$ ipython --no-banner

In [1]: import numpy as np

In [2]: np.set_printoptions(suppress=True, linewidth=100)

In [3]: M = np.array([[2, 2, 2, 2, 1], [1, 2, 2, 2, 2], [1, 0, 1, 2, 1]])

In [4]: M[2] = M[0]

In [5]: M
Out[5]: 
array([[2, 2, 2, 2, 1],
       [1, 2, 2, 2, 2],
       [2, 2, 2, 2, 1]])

In [6]: np.argsort(-np.linalg.norm(M, axis=0).round(6), kind="stable")[:3]
Out[6]: array([1, 2, 3])

In [7]: np.linalg.cond(M) > 100
Out[7]: np.True_

In [8]: round(float(np.linalg.norm(M, 2) / np.linalg.norm(M)), 2)
Out[8]: 0.99

In [9]: [round(float(x), 2) for x in np.linalg.svd(M, compute_uv=False)[:3]]
Out[9]: [7.05, 1.15, 0.0]

In [10]: np.abs(np.diag(np.linalg.qr(M)[1])) > 1e-9
Out[10]: array([ True,  True, False])

In [11]: print(np.unique(M.round(6), axis=0).shape)
(2, 5)

In [12]: print(np.allclose(M[:-1].T @ np.linalg.lstsq(M[:-1].T, M[-1])[0], M[-1]))
True

In [13]: np.round(M @ np.linalg.pinv(M) @ M, 2)
Out[13]: 
array([[2., 2., 2., 2., 1.],
       [1., 2., 2., 2., 2.],
       [2., 2., 2., 2., 1.]])

In [14]: r0, v = M[2], M[0]

In [15]: r0 @ r0
Out[15]: np.int64(17)

In [16]: pr = (r0 @ v) / (r0 @ r0) * r0

In [17]: print(np.outer(r0, v))
[[4 4 4 4 2]
 [4 4 4 4 2]
 [4 4 4 4 2]
 [4 4 4 4 2]
 [2 2 2 2 1]]

In [18]: np.linalg.matrix_rank(np.outer(r0, v))
Out[18]: np.int64(1)

In [19]: (v - pr) @ r0
Out[19]: np.float64(0.0)
